$ ipython --no-banner

In [1]: import numpy as np

In [2]: import numpy.linalg as la

In [3]: np.set_printoptions(precision=2, suppress=True, linewidth=160)

In [4]: M = np.loadtxt("run7.csv", delimiter=",")

In [5]: print(M)
[[2. 1. 1. 2. 2. 0.]
 [2. 1. 0. 0. 1. 0.]
 [0. 1. 0. 2. 0. 2.]
 [8. 4. 1. 2. 5. 0.]]

In [6]: left, s, VT = la.svd(M)

In [7]: s.round(2) + 0
Out[7]: array([11.3 ,  3.04,  1.43,  0.  ])

In [8]: A2 = left[:, :3] @ np.diag(s[:3]) @ VT[:3]

In [9]: round(float(la.norm(M - A2, 2)), 2), np.round(s[3], 2)
Out[9]: (0.0, np.float64(0.0))

In [10]: la.matrix_rank(A2)
Out[10]: np.int64(3)

In [11]: A2 = M / la.norm(M, axis=1, keepdims=True)

In [12]: cov = A2 @ A2.T

In [13]: np.argwhere(np.triu(np.abs(cov) > 0.95, 1))
Out[13]: array([[1, 3]])

In [14]: print(np.round(M @ la.pinv(M) @ M, 2) + 0)
[[2. 1. 1. 2. 2. 0.]
 [2. 1. 0. 0. 1. 0.]
 [0. 1. 0. 2. 0. 2.]
 [8. 4. 1. 2. 5. 0.]]

In [15]: rk = la.matrix_rank(M)

In [16]: rk
Out[16]: np.int64(3)

In [17]: null = la.svd(M)[2][rk:].T

In [18]: [int(la.matrix_rank(M[:i])) for i in range(1, len(M) + 1)]
Out[18]: [1, 2, 3, 3]

In [19]: r0 = np.array([0, 0, 1, 2, -2, 2, 0])

In [20]: F = 5 * np.eye(7) + np.outer(r0, r0)

In [21]: F
Out[21]: 
array([[ 5.,  0.,  0.,  0.,  0.,  0.,  0.],
       [ 0.,  5.,  0.,  0.,  0.,  0.,  0.],
       [ 0.,  0.,  6.,  2., -2.,  2.,  0.],
       [ 0.,  0.,  2.,  9., -4.,  4.,  0.],
       [ 0.,  0., -2., -4.,  9., -4.,  0.],
       [ 0.,  0.,  2.,  4., -4.,  9.,  0.],
       [ 0.,  0.,  0.,  0.,  0.,  0.,  5.]])

In [22]: low = la.cholesky(F)

In [23]: np.diag(low) ** 2
Out[23]: array([5.  , 5.  , 6.  , 8.33, 7.  , 6.43, 5.  ])

In [24]: round(float(np.prod(np.diag(low)) ** 2), 2), np.round(la.det(F), 2)
Out[24]: (281250.0, np.float64(281250.0))

In [25]: low
Out[25]: 
array([[ 2.24,  0.  ,  0.  ,  0.  ,  0.  ,  0.  ,  0.  ],
       [ 0.  ,  2.24,  0.  ,  0.  ,  0.  ,  0.  ,  0.  ],
       [ 0.  ,  0.  ,  2.45,  0.  ,  0.  ,  0.  ,  0.  ],
       [ 0.  ,  0.  ,  0.82,  2.89,  0.  ,  0.  ,  0.  ],
       [ 0.  ,  0.  , -0.82, -1.15,  2.65,  0.  ,  0.  ],
       [ 0.  ,  0.  ,  0.82,  1.15, -0.76,  2.54,  0.  ],
       [ 0.  ,  0.  ,  0.  ,  0.  ,  0.  ,  0.  ,  2.24]])

In [26]: low @ low.T
Out[26]: 
array([[ 5.,  0.,  0.,  0.,  0.,  0.,  0.],
       [ 0.,  5.,  0.,  0.,  0.,  0.,  0.],
       [ 0.,  0.,  6.,  2., -2.,  2.,  0.],
       [ 0.,  0.,  2.,  9., -4.,  4.,  0.],
       [ 0.,  0., -2., -4.,  9., -4.,  0.],
       [ 0.,  0.,  2.,  4., -4.,  9.,  0.],
       [ 0.,  0.,  0.,  0.,  0.,  0.,  5.]])

In [27]: print(F / np.sqrt(np.outer(np.diag(F), np.diag(F))))
[[ 1.    0.    0.    0.    0.    0.    0.  ]
 [ 0.    1.    0.    0.    0.    0.    0.  ]
 [ 0.    0.    1.    0.27 -0.27  0.27  0.  ]
 [ 0.    0.    0.27  1.   -0.44  0.44  0.  ]
 [ 0.    0.   -0.27 -0.44  1.   -0.44  0.  ]
 [ 0.    0.    0.27  0.44 -0.44  1.    0.  ]
 [ 0.    0.    0.    0.    0.    0.    1.  ]]
